In [1]: import numpy as np

In [2]: np.set_printoptions(precision=2, suppress=True, linewidth=140)

In [3]: B = np.array([[-1, 2], [0, -3]])

In [4]: mat = np.tile(B, (2, 2))

In [5]: print(mat)
[[-1  2 -1  2]
 [ 0 -3  0 -3]
 [-1  2 -1  2]
 [ 0 -3  0 -3]]

In [6]: hat = np.triu(np.array([[-1, -3, 3, 1], [2, 3, -1, 2], [1, -2, -1, -2], [-1, -3, 0, 0]]), 1) + np.eye(4)

In [7]: B = hat @ mat @ np.linalg.inv(hat)

In [8]: print(round(float(np.linalg.det(B)), 2))
0.0

In [9]: print(np.round(np.poly(B), 2) + 0)
[ 1.  8. 12.  0.  0.]

In [10]: left, sig, Vt = np.linalg.svd(mat)

In [11]: print(np.argmax(sig[:-1] / (sig[1:] + 1e-6)) + 1)
2

In [12]: print(sig.round(2) + 0)
[7.3  1.64 0.   0.  ]

In [13]: B = left[:, :2] @ np.diag(sig[:2]) @ Vt[:2]

In [14]: print(round(float(np.abs(mat - B).max()), 2))
0.0

In [15]: print(B.round(2) + 0)
[[-1.  2. -1.  2.]
 [ 0. -3.  0. -3.]
 [-1.  2. -1.  2.]
 [ 0. -3.  0. -3.]]

In [16]: print(np.round(np.linalg.norm(mat - B) / np.linalg.norm(mat), 2))
0.0

In [17]: print(np.linalg.matrix_rank(B))
2

In [18]: print(np.linalg.matrix_rank(mat, rtol=0.05))
2

In [19]: W0 = np.array([[-1, 0, 0, 0, 0],
    ...:     [0, -2, 0, 2, -1],
    ...:     [0, 0, 2, 0, 0],
    ...:     [0, -1, 0, 2, 3],
    ...:     [0, 1, 0, 3, 2]])

In [20]: print(np.round(np.linalg.det(W0.T), 2))
-50.0

In [21]: print(round(np.linalg.det(W0[::-1]), 2))
-50.0

In [22]: print(np.poly(W0))
[  1.  -3. -10. -11.  45.  50.]

In [23]: rng = np.random.default_rng(5413)

In [24]: z = rng.permutation(4)

In [25]: print(z)
[2 0 3 1]

In [26]: B = mat[z][:, z]

In [27]: print(np.allclose(B, mat))
False

In [28]: print(np.round(np.sort(np.abs(np.linalg.eigvals(B))), 2) + 0)
[0. 0. 2. 6.]

In [29]: print(round(float(np.linalg.det(B)), 2), round(float(np.linalg.det(mat[z])), 2))
0.0 0.0

In [30]: print(B)
[[-1 -1  2  2]
 [-1 -1  2  2]
 [ 0  0 -3 -3]
 [ 0  0 -3 -3]]

In [31]: print(np.trace(B))
-8

In [32]: z = rng.permutation(5)

In [33]: print(z)
[4 1 2 3 0]

In [34]: B = W0[z][:, z]

In [35]: print(np.diag(B))
[ 2 -2  2  2 -1]

In [36]: B = np.array([[-2, -1], [3, 1]])

In [37]: basis = np.kron(B, W0)

In [38]: print(basis)
[[ 2  0  0  0  0  1  0  0  0  0]
 [ 0  4  0 -4  2  0  2  0 -2  1]
 [ 0  0 -4  0  0  0  0 -2  0  0]
 [ 0  2  0 -4 -6  0  1  0 -2 -3]
 [ 0 -2  0 -6 -4  0 -1  0 -3 -2]
 [-3  0  0  0  0 -1  0  0  0  0]
 [ 0 -6  0  6 -3  0 -2  0  2 -1]
 [ 0  0  6  0  0  0  0  2  0  0]
 [ 0 -3  0  6  9  0 -1  0  2  3]
 [ 0  3  0  9  6  0  1  0  3  2]]

In [39]: print(basis.shape)
(10, 10)

In [40]: print(round(np.linalg.norm(basis, 2), 2), round(float(np.linalg.norm(B, 2) * np.linalg.norm(W0, 2)), 2))
19.61 19.61

In [41]: print(np.round(np.abs(np.linalg.eigvals(basis)).max(), 2))
5.0

In [42]: print((basis + basis.T) / 2)
[[ 2.   0.   0.   0.   0.  -1.   0.   0.   0.   0. ]
 [ 0.   4.   0.  -1.   0.   0.  -2.   0.  -2.5  2. ]
 [ 0.   0.  -4.   0.   0.   0.   0.   2.   0.   0. ]
 [ 0.  -1.   0.  -4.  -6.   0.   3.5  0.   2.   3. ]
 [ 0.   0.   0.  -6.  -4.   0.  -2.   0.   3.   2. ]
 [-1.   0.   0.   0.   0.  -1.   0.   0.   0.   0. ]
 [ 0.  -2.   0.   3.5 -2.   0.  -2.   0.   0.5  0. ]
 [ 0.   0.   2.   0.   0.   0.   0.   2.   0.   0. ]
 [ 0.  -2.5  0.   2.   3.   0.   0.5  0.   2.   3. ]
 [ 0.   2.   0.   3.   2.   0.   0.   0.   3.   2. ]]

In [43]: print(np.sort(np.abs(np.linalg.eigvals(basis))))
[1.   1.   2.   2.   2.24 2.24 2.24 2.24 5.   5.  ]

In [44]: print(np.trace(basis))
-3

In [45]: assert basis == basis.T
---------------------------------------------------------------------------
ValueError                                Traceback (most recent call last)
Cell In[45], line 1
----> 1 assert basis == basis.T

ValueError: The truth value of an array with more than one element is ambiguous. Use a.any() or a.all()
